$ python3 -q
>>> import numpy as np
>>> np.set_printoptions(suppress=True, linewidth=100)
>>> E = np.load("sample0.npy")
>>> E
array([[0, 3, 5, 1],
       [0, 3, 5, 1],
       [1, 4, 6, 2],
       [2, 5, 7, 3]])
>>> # null space of dimension 2
>>> left, sig, vt = np.linalg.svd(E)
>>> sig.round(2) + 0
array([14.52,  1.75,  0.  ,  0.  ])
>>> M2 = left[:, :2] @ np.diag(sig[:2]) @ vt[:2]
>>> np.linalg.matrix_rank(E, rtol=0.05)
np.int64(2)
>>> np.linalg.matrix_rank(M2)
np.int64(2)
>>> np.round(np.abs(E - M2).max(), 2)
np.float64(0.0)
>>> left, sig, vt = np.linalg.svd(E)
>>> evecs = vt[:(sig > 1e-8).sum()]
>>> rng = np.random.default_rng(432)
>>> x0 = E[0] + -1 * E[3] + rng.integers(2) * np.eye(4)[3]
>>> x0
array([-2., -2., -2., -1.])
>>> round(np.linalg.norm(x0 - evecs.T @ evecs @ x0), 2)
np.float64(0.8)
>>> T = np.stack([E, 3 * E, E[::-1]])
>>> np.linalg.matrix_rank(T)
array([2, 2, 2])
>>> np.round(np.linalg.norm(T, axis=(1, 2)), 2)
array([14.63, 43.89, 14.63])
>>> A = np.load("x.npy")
>>> A
array([[-5.02,  5.03,  0.03, -4.94],
       [-2.1 ,  2.08,  0.01, -2.01],
       [-1.98,  1.99,  0.01, -1.91]])
>>> np.argsort(-np.linalg.norm(A, axis=0).round(6), kind="stable")[:3]
array([1, 0, 3])
>>> left, sig, vt = np.linalg.svd(A)
>>> sig.round(2)
array([9.96, 0.04, 0.01])
>>> M2 = left[:, :1] @ np.diag(sig[:1]) @ vt[:1]
>>> round(float(np.linalg.norm(A - M2, 2)), 2), round(float(sig[1]), 2)
(0.04, 0.04)
>>> np.linalg.matrix_rank(A, rtol=0.05)
np.int64(1)
>>> round(float(np.linalg.norm(A - M2) / np.linalg.norm(A)), 2)
0.0
>>> M2.round(2)
array([[-5.03,  5.04,  0.03, -4.92],
       [-2.08,  2.08,  0.01, -2.03],
       [-1.97,  1.98,  0.01, -1.93]])
>>> np.linalg.matrix_rank(M2)
np.int64(1)
>>> rk = np.linalg.matrix_rank(E)
>>> rk
np.int64(2)
>>> null = np.linalg.svd(E)[2][rk:].T
>>> np.round(E @ null, 2) + 0
array([[0., 0.],
       [0., 0.],
       [0., 0.],
       [0., 0.]])
>>> null.shape
(4, 2)
>>> np.allclose(E @ null, 0)
True
>>> [int(np.linalg.matrix_rank(E[:, :j + 1])) for j in range(4)]
[1, 2, 2, 2]
>>> np.round(null @ null.T, 2)
array([[ 0.41, -0.14,  0.17, -0.44],
       [-0.14,  0.71, -0.39, -0.19],
       [ 0.17, -0.39,  0.24, -0.02],
       [-0.44, -0.19, -0.02,  0.64]])
>>> arr = np.array([[4.0, -1.0, 2.0], [-1.0, 4.0, -2.0], [2.0, -2.0, 7.0]])
>>> # symmetric
>>> ev, evecs = np.linalg.eigh(arr)
>>> x0 = np.array([1, 3, 0])
>>> np.round(evecs * np.sqrt(ev) @ evecs.T, 2)
array([[ 1.94, -0.21,  0.42],
       [-0.21,  1.94, -0.42],
       [ 0.42, -0.42,  2.58]])
>>> (np.sign(evecs[:, -1].round(6)) == np.sign(evecs[0, -1].round(6))).astype(int)
array([1, 0, 1])
>>> x0 @ arr @ x0 / (x0 @ x0), round(float(ev[0]), 2), round(float(ev[-1]), 2)
(np.float64(3.4), 3.0, 9.0)
>>> x0 @ arr @ x0
np.float64(34.0)
>>> mat = rng.normal(size=(12, 3)) + 3 * np.array([-2, 1, -2])
>>> mat.round(2)
array([[-7.3 ,  1.65, -6.06],
       [-5.91,  2.42, -7.11],
       [-5.76,  2.51, -4.19],
       [-6.53,  1.01, -3.87],
       [-6.95,  2.19, -5.64],
       [-5.72,  3.78, -5.27],
       [-7.76,  3.19, -5.82],
       [-5.59,  3.04, -7.02],
       [-6.71,  3.04, -7.55],
       [-4.44,  3.77, -5.31],
       [-4.99,  2.19, -6.48],
       [-5.88,  1.93, -6.81]])
>>> idx = mat[:, 1] > np.median(mat[:, 1])
>>> u = mat[idx].mean(axis=0) - mat[~idx].mean(axis=0)
>>> np.argsort(-np.abs(u).round(6), kind="stable")
array([1, 0, 2])
>>> sig = 5 * 0.2 ** np.arange(3)
>>> K = rng.normal(size=(14, 3)) * rng.permutation(sig)
>>> K.round(2) + 0
array([[  0.11,   0.87,  -0.9 ],
       [  0.02,  -1.15,  -1.2 ],
       [  0.05,  -0.74, -13.87],
       [ -0.17,   1.64,   5.38],
       [  0.24,   0.12,   3.77],
       [  0.17,   0.4 ,   8.04],
       [  0.  ,   0.9 ,   2.47],
       [ -0.25,  -0.95,   0.92],
       [  0.16,   1.1 ,   1.52],
       [  0.24,  -0.15,   6.45],
       [ -0.07,   1.22,   4.78],
       [ -0.09,  -1.03,   0.96],
       [ -0.06,   1.5 ,   3.74],
       [  0.28,  -0.18,  -3.51]])
>>> np.linalg.matrix_rank(E, rtol=0.1)
np.int64(2)
>>> np.linalg.cond(E) > 100
np.True_
>>> M = np.array([[0.8, 0.2, 0.0], [0.2, 0.8, 0.0], [0.5, 0.0, 0.5]])
>>> # a transition matrix
>>> x0 = np.array([-2, 0, 2])
>>> rhs = M @ x0
>>> rhs
array([-1.6, -0.4,  0. ])
>>> np.round(np.linalg.solve(M.T, M[1]), 2)
array([0., 1., 0.])
>>> np.round(np.linalg.solve(M, M[:, 2]), 2)
array([0., 0., 1.])
>>> M2 = M / np.linalg.norm(M, axis=1, keepdims=True)
>>> G = M2 @ M2.T
>>> np.round(np.degrees(np.arccos(np.clip(G[0, 1], -1, 1))), 2)
np.float64(61.93)
>>> (np.abs(G) > 0.9).astype(int)
array([[1, 0, 0],
       [0, 1, 0],
       [0, 0, 1]])
>>> G[0].round(2)
array([1.  , 0.47, 0.69])
>>> np.round(np.linalg.norm(M2, axis=1), 2)
array([1., 1., 1.])
>>> np.argwhere(np.triu(np.abs(G) > 0.95, 1))
array([], shape=(0, 2), dtype=int64)
>>> G.round(2)
array([[1.  , 0.47, 0.69],
       [0.47, 1.  , 0.17],
       [0.69, 0.17, 1.  ]])
